$ python3 -q
>>> import numpy as np
>>> np.set_printoptions(precision=2, suppress=True, linewidth=120)
>>> tidy = lambda a: np.round(a, 2) + 0
>>> W0 = np.load("data.npy")
>>> print(W0)
[[-1 -1  4 -3]
 [-1 -1 -1  4]
 [ 4 -1 -1 -1]
 [-3  4 -1 -1]]
>>> ev, evecs = np.linalg.eig(W0)
>>> print(tidy(np.sort(np.linalg.eigvals(np.linalg.inv(W0)))))
[-0.24 -0.16  0.16  6.16]
>>> print(tidy(ev))
[ 6.1   0.16 -6.16 -4.1 ]
>>> print(tidy(np.sort(np.linalg.eigvals(W0 @ W0))))
[ 0.03 16.8  37.2  37.97]
>>> A = np.loadtxt("m.csv", delimiter=",")
>>> print(A)
[[4. 0. 4. 0. 4. 0.]
 [2. 1. 2. 1. 2. 1.]
 [5. 2. 5. 2. 5. 2.]
 [4. 0. 4. 0. 4. 0.]
 [2. 1. 2. 1. 2. 1.]
 [5. 2. 5. 2. 5. 2.]]
>>> rng = np.random.default_rng(302161)
>>> M2 = A + rng.integers(-2, 3, (6, 2)) @ rng.integers(-2, 3, (2, 6))
>>> print(M2)
[[-1. -4.  4. -1.  0.  4.]
 [ 2.  1.  2.  1.  2.  1.]
 [ 5.  2.  5.  2.  5.  2.]
 [ 4.  0.  4.  0.  4.  0.]
 [ 7.  5.  2.  2.  6. -3.]
 [ 4.  2.  7.  3.  5.  4.]]
>>> print(np.linalg.matrix_rank(M2 - A, tol=1e-8))
2
>>> print(np.linalg.cond(A) > 100)
True
>>> print(np.argsort(-np.linalg.norm(A, axis=0).round(6), kind="stable")[:3])
[0 2 4]
>>> print(np.linalg.matrix_rank(A, rtol=0.1))
2
>>> print(tidy(np.linalg.norm(A, 2) / np.linalg.norm(A)))
0.98
>>> vec = np.array([-1, 1, -4, 3, 5, 3])
>>> print(A @ vec)
[ 0.  7. 14.  0.  7. 14.]
>>> print(np.linalg.norm(A @ vec) <= np.linalg.norm(A, 2) * np.linalg.norm(vec) + 1e-9)
True
>>> print((A * vec).sum(axis=1))
[ 0.  7. 14.  0.  7. 14.]
>>> print(A @ np.eye(6)[2])
[4. 2. 5. 4. 2. 5.]
>>> print(A * vec)
[[ -4.   0. -16.   0.  20.   0.]
 [ -2.   1.  -8.   3.  10.   3.]
 [ -5.   2. -20.   6.  25.   6.]
 [ -4.   0. -16.   0.  20.   0.]
 [ -2.   1.  -8.   3.  10.   3.]
 [ -5.   2. -20.   6.  25.   6.]]
>>> print(A @ (2 * vec))
[ 0. 14. 28.  0. 14. 28.]
>>> th = np.radians(36)
>>> R = np.eye(6)
>>> R[1, 1] = R[0, 0] = np.cos(th)
>>> R[1, 0], R[0, 1] = -np.sin(th), np.sin(th)
>>> print(tidy(R))
[[ 0.81  0.59  0.    0.    0.    0.  ]
 [-0.59  0.81  0.    0.    0.    0.  ]
 [ 0.    0.    1.    0.    0.    0.  ]
 [ 0.    0.    0.    1.    0.    0.  ]
 [ 0.    0.    0.    0.    1.    0.  ]
 [ 0.    0.    0.    0.    0.    1.  ]]
>>> M2 = A @ R.T
>>> print(tidy(M2))
[[ 3.24 -2.35  4.    0.    4.    0.  ]
 [ 2.21 -0.37  2.    1.    2.    1.  ]
 [ 5.22 -1.32  5.    2.    5.    2.  ]
 [ 3.24 -2.35  4.    0.    4.    0.  ]
 [ 2.21 -0.37  2.    1.    2.    1.  ]
 [ 5.22 -1.32  5.    2.    5.    2.  ]]
>>> print(np.allclose(np.linalg.norm(A, axis=1), np.linalg.norm(M2, axis=1)))
True
